$ python3 -q
>>> import numpy as np
>>> np.set_printoptions(precision=1, suppress=True, linewidth=100, sign=" ")
>>> rd = lambda a: np.round(a, 1) + 0
>>> J = np.loadtxt("test0.csv", delimiter=",")
>>> J
array([[ 16., -14., -10.,   2.,  -3.],
       [-14.,  32.,   6., -16., -13.],
       [-10.,   6.,  36.,  -9.,  -3.],
       [  2., -16.,  -9.,  24.,   8.],
       [ -3., -13.,  -3.,   8.,  25.]])
>>> # equal to its transpose
>>> x = np.ones(5)
>>> for _ in range(7):
...     x = J @ x
...     x /= np.linalg.norm(x)
...     print(round(x @ J @ x, 1))
... 
32.3
33.0
33.1
33.2
33.3
33.8
35.1
>>> rd(x)
array([-0.2, -0.5,  0.6,  0.3,  0.5])
>>> u = np.array([2, 4, 5, 4, 5, 5, 1, 3, 5])
>>> rng = np.random.default_rng(2176)
>>> mat = np.outer(rng.normal(size=23), u) + 0.3 * rng.normal(size=(23, 9))
>>> print(rd(mat))
[[  0.4   1.2   2.3   1.3   1.9   1.8  -0.2   0.7   1.8]
 [  0.6   1.4   1.2   1.2   1.5   1.2   0.7   0.7   1.6]
 [ -2.4  -4.7  -5.7  -4.5  -5.1  -5.6  -1.2  -3.3  -4.9]
 [ -0.4  -1.1  -0.9  -0.6  -0.8  -0.3  -0.3  -0.8  -1.2]
 [  2.8   5.2   6.8   5.4   7.    6.8   1.3   4.1   6.8]
 [  0.6   0.9   2.3   1.9   1.9   1.8   0.4   1.6   1.8]
 [  0.    1.4   1.5   1.1   0.9   1.   -0.1   0.4   1.7]
 [  2.6   4.2   5.5   4.8   5.5   5.3   0.9   3.5   6.2]
 [  4.7   8.7  11.5   9.7  11.1  11.3   2.5   7.   11.3]
 [  0.2  -0.9  -0.3   0.   -0.6  -0.9   0.2  -0.3  -0.4]
 [ -4.8 -10.4 -12.9  -9.6 -11.8 -13.   -2.7  -7.6 -12.2]
 [ -1.1  -0.6  -1.4  -1.4  -1.1  -1.4  -0.1  -1.2  -1.2]
 [ -2.3  -4.   -5.7  -4.2  -5.5  -5.6  -1.3  -3.2  -5.1]
 [  2.5   4.5   5.    4.1   5.2   5.6   0.3   3.1   4.9]
 [  1.7   3.3   3.8   2.9   3.6   3.8   0.5   2.4   4.3]
 [ -1.1  -3.   -4.1  -3.2  -3.4  -3.8  -0.8  -2.6  -4.3]
 [ -3.4  -6.6  -8.6  -7.   -8.3  -9.1  -2.3  -5.5  -8.9]
 [  4.7   9.   11.    8.7  10.8  11.1   2.4   6.5  11.4]
 [ -0.2  -1.1  -1.6  -0.7  -1.4  -0.6  -0.8  -1.   -1.1]
 [ -0.9  -0.9  -1.3  -0.8  -1.3  -1.4  -0.1  -1.1  -1.4]
 [  0.2   1.5   2.    1.1   1.9   1.3   0.5   0.5   1.7]
 [  4.    8.9  10.9   9.3  11.6  11.2   2.    6.8  11.6]
 [  0.3   0.    1.    0.7   0.9   0.6   0.5   0.6   1.1]]
>>> cen = mat - mat.mean(axis=0)
>>> V = np.linalg.svd(cen)[2][:1]
>>> other = cen - cen @ V.T @ V
>>> print(np.linalg.norm(other, axis=1).round(6).argmax())
13
>>> rd((cen @ V.T).std(axis=0))
array([ 14.3])
>>> print(rd(np.diag(V.T @ V)))
[ 0.   0.1  0.2  0.1  0.2  0.2  0.   0.1  0.2]
>>> dist = np.linalg.norm(mat[:, None] - mat[None], axis=-1)
>>> dist[11].round(6).argsort(kind="stable")[:4]
array([ 11,  19,  18,   3])
>>> dist.mean(axis=1).argmax()
np.int64(10)
>>> dist.shape
(23, 23)
>>> feats = np.load("w.npy")
>>> feats
array([[-3.,  1.,  0.,  0.,  0.,  0.],
       [ 0., -3.,  1.,  0.,  0.,  0.],
       [ 0.,  0., -3.,  1.,  0.,  0.],
       [ 0.,  0.,  0., -3.,  1.,  0.],
       [ 0.,  0.,  0.,  0., -3.,  1.],
       [ 0.,  0.,  0.,  0.,  0., -3.]])
>>> # triangular
>>> W1 = np.array([[0, 0, 1, 3, 2],
...     [3, 0, 1, 1, 2],
...     [1, 3, 1, 0, 1],
...     [2, 1, 1, 0, 3],
...     [0, 0, 3, 1, 3],
...     [1, 1, 3, 1, 3]])
>>> b = np.array([3, 3, 1, 0, 0])
>>> act = np.maximum(feats @ W1 + b, 0)
>>> rd((act > 0).mean(axis=0))
array([ 0.5,  0.5,  0.2,  0.2,  0. ])
>>> act
array([[ 6.,  3.,  0.,  0.,  0.],
       [ 0.,  6.,  0.,  0.,  0.],
       [ 2.,  0.,  0.,  0.,  0.],
       [ 0.,  0.,  1.,  1.,  0.],
       [ 4.,  4.,  0.,  0.,  0.],
       [ 0.,  0.,  0.,  0.,  0.]])
>>> basis = np.array([[-1, 2], [0, 2], [2, 3], [-1, -1], [-1, -3]])
>>> W1 @ basis
array([[-3, -6],
       [-4,  2],
       [ 0,  8],
       [-3,  0],
       [ 2, -1],
       [ 1,  3]])
>>> (act @ basis).round(6).argmax(axis=1)
array([ 1,  1,  1,  1,  1,  0])
>>> act @ basis
array([[-6., 18.],
       [ 0., 12.],
       [-2.,  4.],
       [ 1.,  2.],
       [-4., 16.],
       [ 0.,  0.]])
